$ python -q
>>> import numpy as np
>>> import numpy.linalg as la
>>> np.set_printoptions(precision=3, suppress=True, linewidth=140, legacy="1.25")
>>> def rd(a):
...     return np.round(a, 3) + 0
... 
>>> m1 = np.loadtxt("x.csv", delimiter=",")
>>> m1
array([[-2., -1.,  0.,  2.,  0.,  1.,  1.],
       [ 2.,  2.,  2., -2., -1., -1., -1.],
       [ 2., -2.,  2., -1.,  2.,  0., -1.],
       [-2., -1.,  1.,  1.,  0.,  0.,  0.],
       [-1.,  2.,  2., -1.,  1., -1.,  2.],
       [ 0.,  2.,  0., -1., -1.,  0.,  0.],
       [-1., -1., -2.,  1.,  2.,  1., -2.]])
>>> Q, R = la.qr(m1)
>>> rd(Q.T @ Q)
array([[1., 0., 0., 0., 0., 0., 0.],
       [0., 1., 0., 0., 0., 0., 0.],
       [0., 0., 1., 0., 0., 0., 0.],
       [0., 0., 0., 1., 0., 0., 0.],
       [0., 0., 0., 0., 1., 0., 0.],
       [0., 0., 0., 0., 0., 1., 0.],
       [0., 0., 0., 0., 0., 0., 1.]])
>>> u = np.array([-2, 2, 3, -3, -2, -1, 1])
>>> B = m1 + np.outer(u, np.eye(7)[3])
>>> B
array([[-2., -1.,  0.,  0.,  0.,  1.,  1.],
       [ 2.,  2.,  2.,  0., -1., -1., -1.],
       [ 2., -2.,  2.,  2.,  2.,  0., -1.],
       [-2., -1.,  1., -2.,  0.,  0.,  0.],
       [-1.,  2.,  2., -3.,  1., -1.,  2.],
       [ 0.,  2.,  0., -2., -1.,  0.,  0.],
       [-1., -1., -2.,  2.,  2.,  1., -2.]])
>>> rd(la.det(B) / la.det(m1)), rd(1 + la.solve(m1, u)[3])
(2.597, 2.597)
>>> la.matrix_rank(la.inv(B) - la.inv(m1), tol=1e-8)
1
>>> w1 = np.array([[-4, 9], [-7, 6], [-6, 2], [8, 9], [0, 9], [-1, 2], [-3, 6]])
>>> c = np.array([0, 2])
>>> act = np.maximum(m1 @ w1 + c, 0)
>>> rd((act > 0).mean(axis=0))
array([0.429, 0.571])
>>> la.matrix_rank(act)
2
>>> W2 = np.array([[3, 2, -1], [-3, 3, -3]])
>>> w1 @ W2
array([[-39,  19, -23],
       [-39,   4, -11],
       [-24,  -6,   0],
       [ -3,  43, -35],
       [-27,  27, -27],
       [ -9,   4,  -5],
       [-27,  12, -15]])
>>> X = np.load("mat.npy")
>>> X
array([[-2.,  1.,  0.,  2.,  1.,  3.],
       [ 1., -2.,  1., -1.,  1.,  1.],
       [-2., -1.,  0., -2.,  2.,  1.],
       [ 1.,  0.,  0.,  2.,  0.,  0.],
       [ 0.,  0.,  0.,  0.,  2.,  2.],
       [ 0.,  0.,  0.,  0.,  0.,  2.]])
>>> np.allclose(X, X.T)
False
>>> rd(la.matrix_power(X, 3))
array([[-21.,  14.,  -4.,  14.,   7.,  26.],
       [ 22., -13.,   4., -14.,  -1.,  -1.],
       [ -7.,   2.,   0., -10.,   1.,   2.],
       [  7.,  -2.,   1.,  11.,   3.,   9.],
       [  0.,   0.,   0.,   0.,   8.,  24.],
       [  0.,   0.,   0.,   0.,   0.,   8.]])
>>> (X + X.T) / 2
array([[-2. ,  1. , -1. ,  1.5,  0.5,  1.5],
       [ 1. , -2. ,  0. , -0.5,  0.5,  0.5],
       [-1. ,  0. ,  0. , -1. ,  1. ,  0.5],
       [ 1.5, -0.5, -1. ,  2. ,  0. ,  0. ],
       [ 0.5,  0.5,  1. ,  0. ,  2. ,  1. ],
       [ 1.5,  0.5,  0.5,  0. ,  1. ,  2. ]])
>>> np.allclose(X @ X.T, X.T @ X)
False
>>> rd(np.abs(la.eigvals(X)).max())
3.372
>>> (X - X.T) / 2
array([[ 0. ,  0. ,  1. ,  0.5,  0.5,  1.5],
       [ 0. ,  0. ,  1. , -0.5,  0.5,  0.5],
       [-1. , -1. ,  0. , -1. ,  1. ,  0.5],
       [-0.5,  0.5,  1. ,  0. ,  0. ,  0. ],
       [-0.5, -0.5, -1. ,  0. ,  0. ,  1. ],
       [-1.5, -0.5, -0.5,  0. , -1. ,  0. ]])
>>> np.trace(X)
2.0
>>> rd(la.det(X))
-32.0
>>> u = np.array([-3, -3, -1, 0, -2, -1])
>>> r1 = np.array([0, -7, 7, 2, -8])
>>> M = np.outer(u, r1)
>>> M
array([[  0,  21, -21,  -6,  24],
       [  0,  21, -21,  -6,  24],
       [  0,   7,  -7,  -2,   8],
       [  0,   0,   0,   0,   0],
       [  0,  14, -14,  -4,  16],
       [  0,   7,  -7,  -2,   8]])
>>> np.allclose(M[:-1].T @ la.lstsq(M[:-1].T, M[-1])[0], M[-1])
True
>>> rd(M @ la.pinv(M) @ M)
array([[  0.,  21., -21.,  -6.,  24.],
       [  0.,  21., -21.,  -6.,  24.],
       [  0.,   7.,  -7.,  -2.,   8.],
       [  0.,   0.,   0.,   0.,   0.],
       [  0.,  14., -14.,  -4.,  16.],
       [  0.,   7.,  -7.,  -2.,   8.]])
>>> m1 - m1[0]
array([[ 0.,  0.,  0.,  0.,  0.,  0.,  0.],
       [ 4.,  3.,  2., -4., -1., -2., -2.],
       [ 4., -1.,  2., -3.,  2., -1., -2.],
       [ 0.,  0.,  1., -1.,  0., -1., -1.],
       [ 1.,  3.,  2., -3.,  1., -2.,  1.],
       [ 2.,  3.,  0., -3., -1., -1., -1.],
       [ 1.,  0., -2., -1.,  2.,  0., -3.]])
>>> rd(la.svd(m1, compute_uv=False))
array([6.616, 4.898, 3.878, 2.479, 1.799, 0.78 , 0.449])
>>> rd(la.norm(m1))
9.644
>>> np.diff(m1, axis=0)
array([[ 4.,  3.,  2., -4., -1., -2., -2.],
       [ 0., -4.,  0.,  1.,  3.,  1.,  0.],
       [-4.,  1., -1.,  2., -2.,  0.,  1.],
       [ 1.,  3.,  1., -2.,  1., -1.,  2.],
       [ 1.,  0., -2.,  0., -2.,  1., -2.],
       [-1., -3., -2.,  2.,  3.,  1., -2.]])
>>> np.abs(m1).max()
2.0
>>> la.matrix_rank(m1)
7
>>> rd(m1.mean(axis=0))
array([-0.286,  0.143,  0.714, -0.143,  0.429,  0.   , -0.143])
>>> m1.shape
(7, 7)
